$ ipython --no-banner

In [1]: import numpy as np

In [2]: np.set_printoptions(suppress=True, linewidth=100)

In [3]: basis = np.array([[-1, -1, 1, 0, 1, 1, 1],
   ...:     [0, 0, 2, 1, -2, 2, 2],
   ...:     [0, 0, 1, -2, 0, -2, -2]])

In [4]: J = np.repeat(basis, 36 // 3, axis=0)

In [5]: rng = np.random.default_rng(70738)

In [6]: J = J + 0.3 * rng.normal(size=J.shape)

In [7]: print(J.round(2) + 0)
[[-0.79 -0.95  0.8  -0.15  1.43  0.86  1.18]
 [-1.04 -0.55  0.93  0.31  1.09  1.23  1.24]
 [-1.35 -0.75  1.15 -0.09  0.84  1.3   1.02]
 [-0.74 -1.11  0.93  0.28  1.12  1.35  1.04]
 [-1.04 -0.74  1.01 -0.23  1.04  1.    0.67]
 [-1.09 -1.56  0.6  -0.18  1.04  1.55  1.28]
 [-0.42 -0.93  0.85 -0.07  1.24  0.91  1.38]
 [-0.18 -0.92  1.84  0.22  1.51  1.33  1.14]
 [-0.87 -1.    0.67  0.33  0.46  1.18  1.43]
 [-1.17 -1.34  1.45  0.36  1.26  0.72  0.88]
 [-1.15 -1.32  0.73 -0.53  1.04  1.27  1.11]
 [-0.65 -1.17  1.45  0.    0.92  1.51  1.15]
 [ 0.24  0.09  2.03  0.77 -1.8   2.18  1.31]
 [-0.12  0.26  1.98  1.09 -1.75  1.71  1.56]
 [-0.37  0.17  1.78  0.61 -1.38  2.39  1.95]
 [ 0.57  0.11  1.96  0.72 -2.26  1.8   2.27]
 [ 0.09 -0.07  2.06  1.13 -1.47  2.26  2.2 ]
 [-0.31  0.34  2.37  0.66 -1.63  2.31  1.84]
 [-0.05 -0.12  2.01  0.9  -1.91  1.88  1.1 ]
 [ 0.18  0.26  1.85  0.7  -2.22  2.36  1.8 ]
 [ 0.53  0.06  1.76  1.08 -2.05  1.82  2.23]
 [-0.35 -0.42  2.53  1.46 -2.09  2.16  2.44]
 [-0.05  0.11  1.72  0.9  -1.55  1.82  1.86]
 [-0.31 -0.28  2.    1.18 -1.61  1.88  1.74]
 [-0.34  0.28  1.09 -2.38  0.29 -2.43 -2.16]
 [-0.12  0.    0.88 -2.03  0.17 -1.8  -1.81]
 [ 0.05  0.25  1.34 -2.06 -0.4  -1.6  -1.43]
 [ 0.19 -0.27  1.37 -1.72 -0.39 -2.41 -1.93]
 [-0.43 -0.06  1.29 -1.95  0.25 -1.99 -2.19]
 [-0.47  0.26  0.79 -1.83 -0.23 -2.87 -1.65]
 [-0.35  0.69  0.65 -1.93 -0.25 -2.24 -2.15]
 [-0.15  0.11  1.32 -2.05  0.03 -1.54 -1.66]
 [ 0.23  0.14  1.41 -1.39  0.21 -1.73 -1.68]
 [-0.24  0.27  1.13 -2.64 -0.01 -1.64 -2.12]
 [-0.05 -0.08  1.25 -1.87 -0.63 -1.59 -1.89]
 [ 0.42 -0.06  1.09 -2.02  0.42 -2.72 -1.93]]

In [8]: idx = J[:, 3] > np.median(J[:, 3])

In [9]: r0 = J[idx].mean(axis=0) - J[~idx].mean(axis=0)

In [10]: print(round(float((((J - J.mean(axis=0)) @ r0 > 0) == idx).mean()), 2))
0.83

In [11]: print(idx.astype(int))
[0 1 0 1 0 0 0 1 1 1 0 1 1 1 1 1 1 1 1 1 1 1 1 1 0 0 0 0 0 0 0 0 0 0 0 0]

In [12]: print(np.argsort(-np.abs(r0).round(6), kind="stable"))
[5 6 3 4 2 0 1]
